% ipython --no-banner

In [1]: import numpy as np

In [2]: np.set_printoptions(precision=2, suppress=True, linewidth=100, sign=" ")

In [3]: B = np.array([[1, -2], [-2, -2]])

In [4]: feats = B.T @ B

In [5]: feats
Out[5]: 
array([[ 5,  2],
       [ 2,  8]])

In [6]: q = feats.astype(float).copy()

In [7]: for j in range(2):
   ...:     q[:, j] -= q[:, :j] @ (q[:, :j].T @ q[:, j])
   ...:     q[:, j] /= np.linalg.norm(q[:, j])
   ...: 

In [8]: np.round(q.T @ q, 2) + 0
Out[8]: 
array([[ 1.,  0.],
       [ 0.,  1.]])

In [9]: q
Out[9]: 
array([[ 0.93, -0.37],
       [ 0.37,  0.93]])

In [10]: np.round(q.T @ feats, 2) + 0
Out[10]: 
array([[ 5.39,  4.83],
       [ 0.  ,  6.69]])

In [11]: feats.reshape(-1, 2)
Out[11]: 
array([[ 5,  2],
       [ 2,  8]])

In [12]: feats.reshape(2, 3)
Traceback (most recent call last):
  Cell In[12], line 1
    feats.reshape(2, 3)
ValueError: cannot reshape array of size 4 into shape (2,3)


In [13]: blk = feats.reshape(2, 2, -1)

In [14]: np.einsum("ihd,jhd->hij", blk, blk).shape
Out[14]: (2, 2, 2)

In [15]: np.swapaxes(blk, 1, 2)[0]
Out[15]: array([[ 5,  2]])

In [16]: q, R = np.linalg.qr(feats)

In [17]: np.abs(np.diag(R))
Out[17]: array([ 5.39,  6.69])

In [18]: round(np.trace(q @ q.T), 2)
Out[18]: np.float64(2.0)

In [19]: q.shape, R.shape
Out[19]: ((2, 2), (2, 2))

In [20]: np.allclose(R.T @ R, feats.T @ feats)
Out[20]: True
